$ python3 -q
>>> import numpy as np
>>> from numpy import linalg as LA
>>> np.set_printoptions(precision=3, suppress=True, linewidth=160)
>>> def rd(a):
...     return np.round(a, 3) + 0
... 
>>> mat = np.array([[-1, 2, -1, 1, -1, -1, 3, 1],
...     [2, -1, 2, -1, 1, -1, -1, 3],
...     [-1, 2, -1, 2, -1, 1, -1, -1],
...     [1, -1, 2, -1, 2, -1, 1, -1],
...     [-1, 1, -1, 2, -1, 2, -1, 1],
...     [-1, -1, 1, -1, 2, -1, 2, -1],
...     [3, -1, -1, 1, -1, 2, -1, 2],
...     [1, 3, -1, -1, 1, -1, 2, -1]])
>>> # symmetric
>>> rng = np.random.default_rng(757)
>>> z = rng.permutation(8)
>>> B = mat[:, z] * rng.choice([-1, 1], 8)
>>> B
array([[ 1,  1,  1,  1, -2,  1,  3,  1],
       [-1,  3, -2, -2,  1, -1, -1,  1],
       [ 2, -1,  1,  1, -2,  1, -1, -1],
       [-1, -1, -1, -2,  1, -2,  1,  1],
       [ 2,  1,  1,  1, -1,  1, -1, -2],
       [-1, -1,  1, -1,  1, -2,  2,  1],
       [ 1,  2, -3,  1,  1,  1, -1, -2],
       [-1, -1, -1,  1, -3, -1,  2,  1]])
>>> Uu, _, VT = LA.svd(mat.T @ B)
>>> rd(Uu @ VT)
array([[ 0.,  0., -1.,  0.,  0.,  0.,  0.,  0.],
       [ 0.,  0.,  0.,  0., -1.,  0.,  0.,  0.],
       [ 0.,  0.,  0., -1.,  0.,  0.,  0.,  0.],
       [ 1.,  0.,  0.,  0.,  0.,  0.,  0.,  0.],
       [ 0.,  0.,  0.,  0.,  0., -1.,  0.,  0.],
       [ 0.,  0.,  0.,  0.,  0.,  0.,  0., -1.],
       [ 0.,  0.,  0.,  0.,  0.,  0.,  1.,  0.],
       [ 0.,  1.,  0.,  0.,  0.,  0.,  0.,  0.]])
